>>> import numpy as np
>>> import numpy.linalg as la
>>> np.set_printoptions(precision=1, suppress=True, linewidth=100, floatmode="fixed")
>>> arr = np.array([[18.7, 25.5, -8.5],
...     [-3.4, -15.6, 17.3],
...     [11.5, -7.0, 5.7],
...     [-10.4, -13.9, -0.7],
...     [3.4, 12.9, 14.9],
...     [1.5, 4.7, 13.3],
...     [21.1, 26.4, -17.0],
...     [-17.6, 16.2, 1.5],
...     [-2.3, 8.2, -5.9],
...     [-12.0, 2.3, 2.5],
...     [29.3, 24.0, -17.3],
...     [20.1, -12.5, 3.7]])
>>> x = np.array([2, 1, 4])
>>> y = arr @ x
>>> print(y)
[ 28.9  46.8  38.8 -37.5  79.3  60.9   0.6 -13.0 -20.0 -11.7  13.4  42.5]
>>> print(la.lstsq(arr, y)[0])
[2.0 1.0 4.0]
>>> try:
...     la.solve(arr, y)
... except la.LinAlgError as e:
...     print(repr(e))
... 
LinAlgError('Last 2 dimensions of the array must be square')
>>> rng = np.random.default_rng(16178)
>>> y = y + 0.3 * rng.normal(size=12)
>>> print(y)
[ 28.6  46.8  38.2 -37.8  79.7  61.0   0.6 -13.4 -20.5 -11.6  13.7  42.1]
>>> coef, *_ = la.lstsq(arr, y)
>>> print(round(float(la.norm(y - arr @ coef)), 1))
1.1
>>> dist = la.norm(arr[:, None] - arr[None], axis=-1)
>>> print(dist.shape)
(12, 12)
>>> print(la.norm(arr, axis=1))
[32.7 23.5 14.6 17.4 20.0 14.2 37.8 24.0 10.4 12.5 41.6 24.0]
>>> print(dist[5].round(6).argsort(kind="stable")[:4])
[5 4 2 9]
>>> print(la.matrix_rank(dist ** 2))
5
>>> print((dist + 1e9 * np.eye(12)).round(6).argmin(axis=1))
[ 6  3 11  9  5  4 10  9  9  8  6  2]
>>> hat = arr @ la.solve(arr.T @ arr, arr.T)
>>> print(hat.round(1) + 0)
[[ 0.2 -0.1  0.0 -0.2  0.2  0.1  0.2  0.1  0.0  0.0  0.3  0.0]
 [-0.1  0.2  0.1  0.0  0.2  0.2 -0.2 -0.1 -0.1  0.0 -0.2  0.1]
 [ 0.0  0.1  0.1  0.0  0.1  0.1  0.0 -0.2 -0.1 -0.1  0.0  0.2]
 [-0.2  0.0  0.0  0.1 -0.2 -0.1 -0.1  0.0  0.0  0.0 -0.1  0.0]
 [ 0.2  0.2  0.1 -0.2  0.5  0.3  0.0  0.2  0.0  0.0  0.0  0.0]
 [ 0.1  0.2  0.1 -0.1  0.3  0.3  0.0  0.1  0.0  0.0  0.0  0.0]
 [ 0.2 -0.2  0.0 -0.1  0.0  0.0  0.3  0.0  0.1  0.0  0.3  0.0]
 [ 0.1 -0.1 -0.2  0.0  0.2  0.1  0.0  0.4  0.1  0.2 -0.1 -0.3]
 [ 0.0 -0.1 -0.1  0.0  0.0  0.0  0.1  0.1  0.1  0.0  0.0 -0.1]
 [ 0.0  0.0 -0.1  0.0  0.0  0.0  0.0  0.2  0.0  0.1 -0.1 -0.2]
 [ 0.3 -0.2  0.0 -0.1  0.0  0.0  0.3 -0.1  0.0 -0.1  0.4  0.1]
 [ 0.0  0.1  0.2  0.0  0.0  0.0  0.0 -0.3 -0.1 -0.2  0.1  0.4]]
>>> print(np.round(la.eigvalsh(hat), 1) + 0)
[0.0 0.0 0.0 0.0 0.0 0.0 0.0 0.0 0.0 1.0 1.0 1.0]
>>> F = np.array([[3.0, 1.0, 0.0], [0.0, 3.0, 1.0], [0.0, 0.0, 3.0]])
>>> x = np.array([2, 1, 2])
>>> a = np.maximum(F @ x, 0)
>>> print(np.maximum(F @ x, 0) - np.maximum(-F @ x, 0))
[7.0 5.0 6.0]
>>> print(np.flatnonzero(a > 1e-9))
[0 1 2]
>>> print(np.maximum(F @ (3 * x), 0))
[21.0 15.0 18.0]
>>> print(F.T @ a)
[21.0 22.0 23.0]
